$ ipython --no-banner

In [1]: import numpy as np

In [2]: np.set_printoptions(precision=1, suppress=True, linewidth=120, legacy="1.25")

In [3]: A = np.loadtxt("sample5.csv", delimiter=",")

In [4]: print(A)
[[ 3.  -3.3  1.5]
 [ 3.  -3.   2.1]
 [ 3.3 -3.4  1.7]
 [ 3.  -2.7  2.5]
 [ 2.9 -2.9  1.9]
 [ 3.4 -3.2  1.8]
 [ 3.  -2.9  2.7]
 [ 3.  -3.1  1.7]
 [-3.1  0.1 -2.2]
 [-3.2  0.5 -1.6]
 [-2.8  0.1 -2.4]
 [-3.2 -0.1 -2.3]
 [-3.7 -0.4 -2. ]
 [-3.2  0.2 -2.4]
 [-3.5  0.  -1.8]
 [-3.  -0.3 -2.6]
 [-2.4  1.9  3.1]
 [-2.   2.   2.8]
 [-2.1  1.6  3.2]
 [-2.7  1.7  3.5]
 [-1.8  1.6  3.1]
 [-1.9  1.8  3.4]
 [-2.7  2.2  2.8]
 [-2.2  1.8  2.8]]

In [5]: out = np.c_[A[:, :2] @ np.array([[1, 2], [2, 2]]), np.array([-4, 5, -2, 2, -5, -5, -1, 3, -2, 2, -3, 1, 1, 5, 5, 1, -4, -4, -2, 5, 4, -5, 1, -1])]

In [6]: print(out)
[[-3.6 -0.6 -4. ]
 [-3.   0.   5. ]
 [-3.5 -0.2 -2. ]
 [-2.4  0.6  2. ]
 [-2.9  0.  -5. ]
 [-3.   0.4 -5. ]
 [-2.8  0.2 -1. ]
 [-3.2 -0.2  3. ]
 [-2.9 -6.  -2. ]
 [-2.2 -5.4  2. ]
 [-2.6 -5.4 -3. ]
 [-3.4 -6.6  1. ]
 [-4.5 -8.2  1. ]
 [-2.8 -6.   5. ]
 [-3.5 -7.   5. ]
 [-3.6 -6.6  1. ]
 [ 1.4 -1.  -4. ]
 [ 2.   0.  -4. ]
 [ 1.1 -1.  -2. ]
 [ 0.7 -2.   5. ]
 [ 1.4 -0.4  4. ]
 [ 1.7 -0.2 -5. ]
 [ 1.7 -1.   1. ]
 [ 1.4 -0.8 -1. ]]

In [7]: print(np.round(np.linalg.lstsq(A, out[:, 0])[0], 1) + 0)
[1. 2. 0.]

In [8]: Xs = A - A.mean(axis=0)

In [9]: U, sig, VT = np.linalg.svd(Xs, full_matrices=False)

In [10]: print(np.abs(VT[-1]))
[0.6 0.7 0.4]

In [11]: print(np.abs(U[:, 0]).argmax())
5

In [12]: print(np.searchsorted(np.cumsum(sig ** 2) / (sig ** 2).sum(), 0.9) + 1)
2

In [13]: print(np.round(Xs.mean(axis=0), 1) + 0)
[0. 0. 0.]

In [14]: print((np.sign(U[:, 0]) == np.sign(U[0, 0])).astype(int))
[1 1 1 1 1 1 1 1 0 0 0 0 0 0 0 0 0 0 0 0 0 0 0 0]

In [15]: Xs = A - A.mean(axis=0)

In [16]: vecs = np.linalg.svd(Xs)[2][:2]

In [17]: out = Xs - Xs @ vecs.T @ vecs

In [18]: print(np.diag(vecs.T @ vecs))
[0.7 0.5 0.9]

In [19]: print((Xs @ vecs.T).std(axis=0))
[3.4 2.3]

In [20]: P = A @ np.linalg.solve(A.T @ A, A.T)

In [21]: print(np.round(np.trace(P), 1))
3.0

In [22]: print(P @ A[:, 0])
[ 3.   3.   3.3  3.   2.9  3.4  3.   3.  -3.1 -3.2 -2.8 -3.2 -3.7 -3.2 -3.5 -3.  -2.4 -2.  -2.1 -2.7 -1.8 -1.9 -2.7
 -2.2]

In [23]: Z = A[[20, 5]].astype(float)

In [24]: for _ in range(3):
    ...:     idx = np.linalg.norm(A[:, None] - Z, axis=-1).argmin(axis=1)
    ...:     Z = np.array([A[idx == j].mean(axis=0) for j in range(2)])
    ...: 

In [25]: print(idx)
[1 1 1 1 1 1 1 1 0 0 0 0 0 0 0 0 0 0 0 0 0 0 0 0]

In [26]: print(Z[1] - Z[0])
[ 5.8 -4.   1.5]

In [27]: print(np.bincount(idx))
[16  8]

In [28]: print(np.abs(Z[1] - Z[0]).argmax())
0

In [29]: print(Z)
[[-2.7  0.9  0.5]
 [ 3.1 -3.1  2. ]]

In [30]: X = np.array([[0.1, -0.5], [0.4, -0.4], [-1.6, 0.0], [-1.1, -0.8]])

In [31]: rng = np.random.default_rng(48856)

In [32]: idx = rng.permutation(2)

In [33]: out = X[:, idx] * rng.choice([-1, 1], 2)

In [34]: print(out)
[[-0.1  0.5]
 [-0.4  0.4]
 [ 1.6 -0. ]
 [ 1.1  0.8]]

In [35]: U, _, VT = np.linalg.svd(X.T @ out)

In [36]: print(idx)
[0 1]

In [37]: print(np.round(U @ VT, 1) + 0)
[[-1.  0.]
 [ 0. -1.]]

In [38]: P = X @ np.linalg.solve(X.T @ X, X.T)

In [39]: print(P @ X[:, 0])
[ 0.1  0.4 -1.6 -1.1]

In [40]: print(np.round((np.eye(4) - P) @ X, 1) + 0)
[[0. 0.]
 [0. 0.]
 [0. 0.]
 [0. 0.]]

In [41]: print(P)
[[ 0.3  0.3 -0.2  0.3]
 [ 0.3  0.3 -0.3  0.2]
 [-0.2 -0.3  0.7  0.3]
 [ 0.3  0.2  0.3  0.7]]

In [42]: print(np.allclose(P @ P, P))
True

In [43]: print(np.trace(P))
2.0

In [44]: K = np.loadtxt("dump.csv", delimiter=",")

In [45]: print(K)
[[ 1.  4.]
 [ 4. -2.]]

In [46]: # symmetric, so the eigenvalues are real

In [47]: u, g = X[2], X[3]

In [48]: print(round(u @ u, 1))
2.6

In [49]: p = (u @ g) / (u @ u) * u

In [50]: print(p)
[-1.1  0. ]

In [51]: print(np.outer(u, g))
[[ 1.8  1.3]
 [-0.  -0. ]]

In [52]: print(np.einsum("ij,ji->", K, K))
37.0

In [53]: print(np.round(np.linalg.det(K[::-1]), 1))
18.0

In [54]: print(np.kron(np.eye(2, dtype=int), K))
[[ 1.  4.  0.  0.]
 [ 4. -2.  0. -0.]
 [ 0.  0.  1.  4.]
 [ 0. -0.  4. -2.]]

In [55]: print(np.einsum("ii->", K))
-1.0

In [56]: E = np.load("data.npy")

In [57]: print(E)
[[ 5  0 -2]
 [-2  5  0]
 [ 0 -2  5]]

In [58]: out = E[0, 0] * E[1:] - np.outer(E[1:, 0], E[0])

In [59]: print(out)
[[  0  25  -4]
 [  0 -10  25]]

In [60]: print(E[:, 0] / E[0, 0])
[ 1.  -0.4  0. ]

In [61]: W = np.array([[1, -1, 5, -4, 2], [-5, 3, 2, 3, -3], [4, 1, -4, 5, 5]])

In [62]: b = np.array([0, 0, 3, 0, 1])

In [63]: act = np.maximum(out @ W + b, 0)

In [64]: print((act > 0).astype(int))
[[0 1 1 1 0]
 [1 0 0 1 1]]

In [65]: Z = np.array([[9, 9, 6], [9, 7, 4], [3, 3, 4], [1, 9, 8], [4, 8, 4]])

In [66]: print(W @ Z)
[[ 19  -3  -2]
 [-21 -15   2]
 [ 58 116  72]]

In [67]: print(act @ Z)
[[ 901 1199 1000]
 [2069 3453 2284]]

In [68]: blk = np.stack([E, -3 * E, E[::-1]])

In [69]: print(np.linalg.matrix_rank(blk.reshape(3, -1)))
2

In [70]: print(np.linalg.det(blk))
[  117. -3159.  -117.]

In [71]: print(blk.shape)
(3, 3, 3)

In [72]: print(np.linalg.norm(blk, axis=(1, 2)))
[ 9.3 28.   9.3]

In [73]: print(blk.sum(axis=0))
[[-10  -2   9]
 [  2  -5   0]
 [  5   4 -12]]
